$ python3 -q
>>> import numpy as np
>>> np.set_printoptions(precision=3, suppress=True, linewidth=160, sign=" ")
>>> rnd = lambda a: np.round(a, 3) + 0
>>> u = np.array([2, -1, 1, -1, -2, -2, -1, -1, 2, 0, -1, 2]) + 0.5
>>> W0 = np.outer(u, u) / (u @ u)
>>> rnd(W0)
array([[ 0.231, -0.046,  0.139, -0.046, -0.139, -0.139, -0.046, -0.046,  0.231,  0.046, -0.046,  0.231],
       [-0.046,  0.009, -0.028,  0.009,  0.028,  0.028,  0.009,  0.009, -0.046, -0.009,  0.009, -0.046],
       [ 0.139, -0.028,  0.083, -0.028, -0.083, -0.083, -0.028, -0.028,  0.139,  0.028, -0.028,  0.139],
       [-0.046,  0.009, -0.028,  0.009,  0.028,  0.028,  0.009,  0.009, -0.046, -0.009,  0.009, -0.046],
       [-0.139,  0.028, -0.083,  0.028,  0.083,  0.083,  0.028,  0.028, -0.139, -0.028,  0.028, -0.139],
       [-0.139,  0.028, -0.083,  0.028,  0.083,  0.083,  0.028,  0.028, -0.139, -0.028,  0.028, -0.139],
       [-0.046,  0.009, -0.028,  0.009,  0.028,  0.028,  0.009,  0.009, -0.046, -0.009,  0.009, -0.046],
       [-0.046,  0.009, -0.028,  0.009,  0.028,  0.028,  0.009,  0.009, -0.046, -0.009,  0.009, -0.046],
       [ 0.231, -0.046,  0.139, -0.046, -0.139, -0.139, -0.046, -0.046,  0.231,  0.046, -0.046,  0.231],
       [ 0.046, -0.009,  0.028, -0.009, -0.028, -0.028, -0.009, -0.009,  0.046,  0.009, -0.009,  0.046],
       [-0.046,  0.009, -0.028,  0.009,  0.028,  0.028,  0.009,  0.009, -0.046, -0.009,  0.009, -0.046],
       [ 0.231, -0.046,  0.139, -0.046, -0.139, -0.139, -0.046, -0.046,  0.231,  0.046, -0.046,  0.231]])
>>> def softmax(z):
...     e = np.exp(z - z.max(axis=-1, keepdims=True))
...     return e / e.sum(axis=-1, keepdims=True)
... 
>>> rnd(softmax(W0[5] + 2))
array([ 0.074,  0.087,  0.078,  0.087,  0.092,  0.092,  0.087,  0.087,  0.074,  0.082,  0.087,  0.074])
>>> rnd(softmax(W0[5]))
array([ 0.074,  0.087,  0.078,  0.087,  0.092,  0.092,  0.087,  0.087,  0.074,  0.082,  0.087,  0.074])
>>> S = W0 @ W0.T / np.sqrt(12)
>>> rnd(softmax(S))
array([[ 0.088,  0.081,  0.086,  0.081,  0.079,  0.079,  0.081,  0.081,  0.088,  0.084,  0.081,  0.088],
       [ 0.082,  0.084,  0.083,  0.084,  0.084,  0.084,  0.084,  0.084,  0.082,  0.083,  0.084,  0.082],
       [ 0.086,  0.082,  0.085,  0.082,  0.081,  0.081,  0.082,  0.082,  0.086,  0.084,  0.082,  0.086],
       [ 0.082,  0.084,  0.083,  0.084,  0.084,  0.084,  0.084,  0.084,  0.082,  0.083,  0.084,  0.082],
       [ 0.08 ,  0.084,  0.082,  0.084,  0.086,  0.086,  0.084,  0.084,  0.08 ,  0.083,  0.084,  0.08 ],
       [ 0.08 ,  0.084,  0.082,  0.084,  0.086,  0.086,  0.084,  0.084,  0.08 ,  0.083,  0.084,  0.08 ],
       [ 0.082,  0.084,  0.083,  0.084,  0.084,  0.084,  0.084,  0.084,  0.082,  0.083,  0.084,  0.082],
       [ 0.082,  0.084,  0.083,  0.084,  0.084,  0.084,  0.084,  0.084,  0.082,  0.083,  0.084,  0.082],
       [ 0.088,  0.081,  0.086,  0.081,  0.079,  0.079,  0.081,  0.081,  0.088,  0.084,  0.081,  0.088],
       [ 0.084,  0.083,  0.084,  0.083,  0.083,  0.083,  0.083,  0.083,  0.084,  0.083,  0.083,  0.084],
       [ 0.082,  0.084,  0.083,  0.084,  0.084,  0.084,  0.084,  0.084,  0.082,  0.083,  0.084,  0.082],
       [ 0.088,  0.081,  0.086,  0.081,  0.079,  0.079,  0.081,  0.081,  0.088,  0.084,  0.081,  0.088]])
